$ python3 -q
>>> import numpy as np
>>> from numpy import linalg as LA
>>> np.set_printoptions(precision=1, suppress=True, linewidth=160, floatmode="fixed")
>>> feats = np.array([[2, 2, 2, 2, 2],
...     [2, 4, 4, 4, 4],
...     [2, 4, 6, 6, 6],
...     [2, 4, 6, 8, 8],
...     [2, 4, 6, 8, 10]])
>>> ev, vecs = LA.eigvalsh(feats)
Traceback (most recent call last):
  File "<python-input-4>", line 1, in <module>
    ev, vecs = LA.eigvalsh(feats)
    ^^^^^^^^
ValueError: too many values to unpack (expected 2)
>>> ev, vecs = LA.eigh(feats)
>>> np.unique(ev.round(6) + 0, return_counts=True)[1]
array([1, 1, 1, 1, 1])
>>> print(ev)
[ 0.5  0.7  1.2  2.9 24.7]
>>> print(LA.eigvalsh(feats + 3 * np.eye(5)))
[ 3.5  3.7  4.2  5.9 27.7]
>>> np.round(vecs.T @ vecs, 1) + 0
array([[1.0, 0.0, 0.0, 0.0, 0.0],
       [0.0, 1.0, 0.0, 0.0, 0.0],
       [0.0, 0.0, 1.0, 0.0, 0.0],
       [0.0, 0.0, 0.0, 1.0, 0.0],
       [0.0, 0.0, 0.0, 0.0, 1.0]])
>>> G = feats.T @ feats
>>> LA.eigvalsh(G)[::-1]
array([609.5,   8.4,   1.4,   0.5,   0.3])
>>> print(np.diag(G))
[ 20  68 128 184 220]
>>> np.trace(G), (feats ** 2).sum()
(np.int64(620), np.int64(620))
>>> LA.svd(feats, compute_uv=False) ** 2
array([609.5,   8.4,   1.4,   0.5,   0.3])
>>> G
array([[ 20,  36,  48,  56,  60],
       [ 36,  68,  92, 108, 116],
       [ 48,  92, 128, 152, 164],
       [ 56, 108, 152, 184, 200],
       [ 60, 116, 164, 200, 220]])
>>> ev, vecs = LA.eigh(G)
>>> print(LA.eigvalsh(G + -2 * np.eye(5)))
[ -1.7  -1.5  -0.6   6.4 607.5]
>>> np.unique(ev.round(6) + 0, return_counts=True)[1]
array([1, 1, 1, 1, 1])
>>> np.round(ev.sum(), 1), np.trace(G)
(np.float64(620.0), np.int64(620))
>>> np.round(vecs.T @ vecs, 1) + 0
array([[1.0, 0.0, 0.0, 0.0, 0.0],
       [0.0, 1.0, 0.0, 0.0, 0.0],
       [0.0, 0.0, 1.0, 0.0, 0.0],
       [0.0, 0.0, 0.0, 1.0, 0.0],
       [0.0, 0.0, 0.0, 0.0, 1.0]])
>>> B = np.array([[0, 2], [3, 1], [2, 0], [0, 1], [1, 2]])
>>> feats @ B
array([[12, 12],
       [24, 20],
       [30, 26],
       [32, 32],
       [34, 36]])
>>> np.einsum("ik,kj->ij", feats, B)
array([[12, 12],
       [24, 20],
       [30, 26],
       [32, 32],
       [34, 36]])
>>> B.T @ feats.T
array([[12, 24, 30, 32, 34],
       [12, 20, 26, 32, 36]])
>>> print(np.einsum("ij,ij->i", feats, feats))
[ 20  68 128 184 220]
>>> print(np.vstack([feats, B.T]).shape)
(7, 5)
>>> arr = np.array([[0, 0, 0, 0, 0],
...     [0, 0, 1, 1, 1],
...     [0, 1, 0, 1, 1],
...     [0, 1, 1, 0, 1],
...     [0, 1, 1, 1, 0]])
>>> np.round(LA.eigvalsh(arr).min(), 1)
np.float64(-1.0)
>>> np.all(LA.eigvalsh(arr) > 0)
np.False_
>>> r = LA.matrix_rank(arr)
>>> r
np.int64(4)
>>> null = LA.svd(arr)[2][r:].T
>>> print(LA.matrix_rank(arr.T @ arr), LA.matrix_rank(arr @ arr.T))
4 4
>>> print(np.allclose(arr @ null, 0))
True
>>> null @ null.T
array([[1.0, 0.0, 0.0, 0.0, 0.0],
       [0.0, 0.0, 0.0, 0.0, 0.0],
       [0.0, 0.0, 0.0, 0.0, 0.0],
       [0.0, 0.0, 0.0, 0.0, 0.0],
       [0.0, 0.0, 0.0, 0.0, 0.0]])
>>> [int(LA.matrix_rank(np.delete(arr, i, axis=0))) for i in range(5)]
[4, 3, 3, 3, 3]
>>> arr @ null
array([[0.0],
       [0.0],
       [0.0],
       [0.0],
       [0.0]])
>>> null[:, 0] / null[np.abs(null[:, 0]).round(6).argmax(), 0]
array([1.0, 0.0, 0.0, 0.0, 0.0])
>>> [int(LA.matrix_rank(arr[:i])) for i in range(1, len(arr) + 1)]
[0, 1, 2, 3, 4]
>>> ev, vecs = LA.eigh(arr)
>>> vec = np.array([1, 1, 3, 1, 2])
>>> round(float(vec @ arr @ vec / (vec @ vec)), 1), ev[0], ev[-1]
(2.1, np.float64(-1.0), np.float64(3.0))
>>> print(LA.eigvalsh(arr[1:, 1:]))
[-1.0 -1.0 -1.0  3.0]
>>> vecs * np.abs(ev) @ vecs.T
array([[0.0, 0.0, 0.0, 0.0, 0.0],
       [0.0, 1.5, 0.5, 0.5, 0.5],
       [0.0, 0.5, 1.5, 0.5, 0.5],
       [0.0, 0.5, 0.5, 1.5, 0.5],
       [0.0, 0.5, 0.5, 0.5, 1.5]])
>>> np.round(LA.det(arr), 1)
np.float64(0.0)
>>> print(arr @ arr)
[[0 0 0 0 0]
 [0 3 2 2 2]
 [0 2 3 2 2]
 [0 2 2 3 2]
 [0 2 2 2 3]]
>>> np.round(np.abs(LA.eigvals(arr)).max(), 1)
np.float64(3.0)
>>> LA.determinant(arr)
Traceback (most recent call last):
  File "<python-input-48>", line 1, in <module>
    LA.determinant(arr)
    ^^^^^^^^^^^^^^
AttributeError: module 'numpy.linalg' has no attribute 'determinant'
>>> print(np.allclose(arr, arr.T))
True
>>> assert arr == arr.T
Traceback (most recent call last):
  File "<python-input-50>", line 1, in <module>
    assert arr == arr.T
           ^^^^^^^^^^^^
ValueError: The truth value of an array with more than one element is ambiguous. Use a.any() or a.all()
>>> arr.inv()
Traceback (most recent call last):
  File "<python-input-51>", line 1, in <module>
    arr.inv()
    ^^^^^^^
AttributeError: 'numpy.ndarray' object has no attribute 'inv'
>>> np.trace(arr)
np.int64(0)
>>> mat, _ = LA.qr(np.array([[-1.8, 2.8, 0.5, 0.8, -0.1, 0.4, 1.2],
...     [-1.6, 2.3, 0.6, 0.0, 0.7, -0.8, -1.3],
...     [1.6, 1.3, 2.5, 1.3, -0.3, -0.9, 0.5],
...     [0.1, 0.4, -0.6, 0.5, -1.2, -1.9, -1.0],
...     [0.2, -1.1, -0.6, 0.0, -1.3, 0.4, 0.8],
...     [1.2, 0.6, -0.2, 0.9, -0.8, -0.3, -1.2],
...     [-0.3, -2.2, 0.6, -0.1, -0.1, -0.6, 0.1]]))
>>> mat.round(1) + 0
array([[-0.6, -0.4, -0.1, -0.5,  0.1, -0.4, -0.2],
       [-0.5, -0.3, -0.2,  0.2, -0.2,  0.4,  0.6],
       [ 0.5, -0.5, -0.6, -0.1, -0.2,  0.0, -0.1],
       [ 0.0, -0.1,  0.3, -0.5, -0.3,  0.7, -0.3],
       [ 0.1,  0.2,  0.1, -0.3, -0.7, -0.4,  0.3],
       [ 0.4, -0.3,  0.3, -0.4,  0.4,  0.0,  0.6],
       [-0.1,  0.6, -0.6, -0.5,  0.2,  0.2,  0.2]])
>>> q, vecs = LA.qr(feats[:, :2])[0], LA.qr(feats[:, 2:])[0]
>>> sigma = LA.svd(q.T @ vecs, compute_uv=False)
>>> sigma
array([1.0, 0.2])
>>> np.degrees(np.arccos(sigma.clip(0, 1)))
array([ 7.8, 79.0])
>>> (sigma > 0.9).sum()
np.int64(1)
